% ipython --no-banner

In [1]: import numpy as np

In [2]: from numpy import linalg as LA

In [3]: np.set_printoptions(precision=2, suppress=True, linewidth=120)

In [4]: arr = np.loadtxt("mat.csv", delimiter=",")

In [5]: arr
Out[5]: 
array([[-14.05,   2.43, -14.9 , -28.42,  26.01, -35.63, -13.61,  13.85, -39.77, -36.75,   5.38],
       [-12.99,   2.9 , -15.26, -28.36,  25.81, -34.91, -12.55,  13.53, -42.21, -37.63,   3.3 ],
       [-12.75,   1.36, -14.22, -28.17,  24.94, -35.37, -14.13,  15.11, -41.02, -38.87,   5.87],
       [ -5.38,  43.76,  44.  ,   4.75, -31.38,  11.2 ,  -0.66,  -3.57,  22.69, -16.3 ,  13.34],
       [-13.24,   2.17, -14.39, -27.75,  26.38, -36.77, -13.26,  13.93, -40.39, -37.2 ,   3.1 ],
       [-16.38,   2.41, -14.64, -27.8 ,  25.85, -37.24, -13.31,  14.44, -39.79, -39.56,   5.18],
       [-13.75,   3.32, -13.9 , -27.26,  27.59, -34.96, -13.86,  14.57, -40.92, -38.52,   4.02],
       [ -2.79,  43.1 ,  44.44,   2.44, -29.85,  11.07,  -2.9 ,  -4.  ,  21.69, -16.66,  12.71],
       [-14.26,   2.57, -13.66, -28.49,  28.04, -36.69, -13.19,  14.49, -38.  , -39.21,   4.1 ],
       [-13.85,   1.02, -12.12, -27.36,  28.13, -35.08, -13.03,  14.56, -40.26, -39.67,   2.31],
       [ -4.35,  42.56,  45.2 ,   4.82, -31.1 ,  11.42,  -0.29,  -4.47,  21.07, -16.21,  11.82],
       [ -2.83,  42.05,  44.69,   4.37, -30.34,  11.28,  -2.53,  -3.73,  22.62, -15.56,  13.35],
       [-14.34,   3.82, -14.98, -28.88,  26.74, -35.4 , -15.08,  12.41, -40.67, -37.68,   4.63],
       [-15.53,   2.16, -14.92, -29.35,  27.13, -36.72, -12.91,  12.45, -39.91, -39.91,   4.97],
       [-13.7 ,   2.87, -15.33, -28.8 ,  25.9 , -35.64, -14.13,  14.83, -39.51, -38.17,   5.44],
       [ -3.16,  41.64,  43.92,   4.01, -31.53,   8.01,  -2.25,  -4.37,  24.09, -17.16,  14.51],
       [ -2.82,  41.25,  44.66,   2.87, -31.96,   9.8 ,  -2.73,  -3.8 ,  19.24, -15.53,  13.62],
       [ -2.44,  41.91,  42.81,   3.85, -30.57,  12.38,  -1.24,  -5.29,  21.45, -15.83,  13.79],
       [-14.13,   0.4 , -14.76, -28.53,  24.85, -36.3 , -14.45,  12.8 , -39.81, -37.27,   4.5 ],
       [ -4.02,  41.3 ,  44.03,   3.51, -31.51,  10.34,  -2.26,  -4.25,  21.7 , -15.08,  14.78],
       [ -4.35,  43.03,  43.62,   5.52, -31.73,  12.15,  -1.73,  -4.1 ,  23.45, -17.53,  13.97],
       [ -5.42,  42.08,  42.73,   4.29, -31.98,  10.04,  -1.1 ,  -3.24,  20.61, -16.64,  14.56],
       [ -3.45,  40.26,  45.2 ,   4.75, -31.85,   8.84,  -2.6 ,  -5.03,  22.29, -14.35,  14.42],
       [-14.3 ,   1.88, -13.66, -28.13,  26.26, -35.9 , -13.16,  13.5 , -39.25, -39.59,   4.83],
       [-13.26,   2.66, -14.45, -26.04,  24.06, -35.67, -15.26,  14.3 , -39.5 , -37.93,   5.12],
       [ -2.78,  42.77,  45.1 ,   3.79, -32.87,  11.53,  -4.39,  -5.2 ,  23.74, -16.  ,  13.74],
       [-14.22,   0.89, -14.46, -27.22,  24.29, -36.62, -13.87,  13.04, -39.57, -38.72,   4.6 ],
       [ -5.1 ,  41.95,  42.86,   2.85, -32.7 ,   8.48,  -2.08,  -4.27,  21.11, -17.21,  14.37],
       [-14.58,   1.47, -14.41, -27.38,  24.52, -37.28, -14.04,  14.79, -39.05, -38.91,   3.3 ],
       [ -4.76,  42.03,  45.17,   3.9 , -30.26,  10.65,   0.14,  -3.22,  22.65, -16.73,  14.9 ],
       [ -3.26,  43.06,  44.45,   3.37, -31.75,   8.85,  -1.82,  -2.63,  20.12, -17.86,  13.66],
       [-15.22,   3.95, -15.71, -30.16,  26.4 , -35.81, -14.2 ,  14.52, -40.96, -38.22,   3.15],
       [-14.25,   2.61, -15.29, -28.37,  28.58, -37.01, -13.4 ,  14.78, -39.85, -38.65,   2.96],
       [ -3.06,  42.35,  42.87,   4.36, -30.98,  11.48,  -1.38,  -3.22,  22.96, -16.09,  13.94],
       [ -5.33,  41.44,  41.73,   4.52, -32.07,   9.06,  -1.24,  -3.72,  22.11, -16.49,  14.44],
       [ -5.71,  41.53,  44.22,   4.27, -30.71,  11.09,  -1.43,  -4.45,  21.58, -14.28,  14.67],
       [ -3.38,  43.28,  43.47,   3.49, -31.3 ,   7.08,  -2.51,  -1.32,  21.45, -14.79,  13.09],
       [ -2.79,  41.78,  45.05,   4.62, -31.98,   9.87,  -2.27,  -4.86,  22.27, -14.87,  14.74],
       [-16.09,   2.7 , -13.43, -27.29,  25.8 , -38.58, -13.44,  15.5 , -39.73, -39.11,   4.33],
       [-12.77,   2.23, -13.91, -29.73,  25.32, -34.2 , -14.24,  14.96, -40.59, -38.04,   2.51],
       [-13.71,   2.59, -13.3 , -28.71,  26.05, -34.26, -15.04,  14.89, -39.7 , -37.93,   5.67],
       [ -3.65,  42.06,  43.37,   1.55, -32.4 ,  11.72,  -1.95,  -3.55,  22.34, -17.14,  12.67],
       [ -1.99,  40.33,  42.94,   3.91, -30.79,  10.24,  -1.56,  -3.31,  21.23, -16.08,  13.13],
       [ -5.05,  42.38,  42.93,   4.02, -33.62,  10.69,  -0.7 ,  -3.64,  23.67, -14.63,  13.91],
       [-14.51,   1.02, -14.25, -28.36,  26.83, -35.98, -13.91,  14.3 , -38.38, -37.37,   4.88],
       [ -4.49,  42.34,  44.97,   4.17, -32.12,  10.04,  -1.81,  -2.35,  21.21, -16.17,  14.41],
       [-13.02,   2.74, -14.67, -27.35,  28.53, -37.19, -13.58,  14.58, -40.98, -37.26,   2.32],
       [ -2.22,  40.63,  46.21,   3.06, -32.87,   9.97,  -2.23,  -4.46,  22.03, -17.21,  14.24],
       [-14.21,   2.38, -15.46, -26.66,  26.57, -36.46, -13.52,  13.51, -39.2 , -37.39,   3.67]])

In [6]: Ac = (arr - arr.mean(axis=0)) / arr.std(axis=0)

In [7]: np.argwhere(np.abs(Ac) > 2)
Out[7]: array([], shape=(0, 2), dtype=int64)

In [8]: Ac.std(axis=0)
Out[8]: array([1., 1., 1., 1., 1., 1., 1., 1., 1., 1., 1.])

In [9]: b = LA.lstsq(np.delete(Ac, 8, axis=1), Ac[:, 8])[0]

In [10]: b.round(2) + 0
Out[10]: array([-0.01,  0.18,  0.29,  0.18, -0.19,  0.05,  0.01, -0.07,  0.  ,  0.03])

In [11]: np.abs(b).argmax()
Out[11]: np.int64(2)
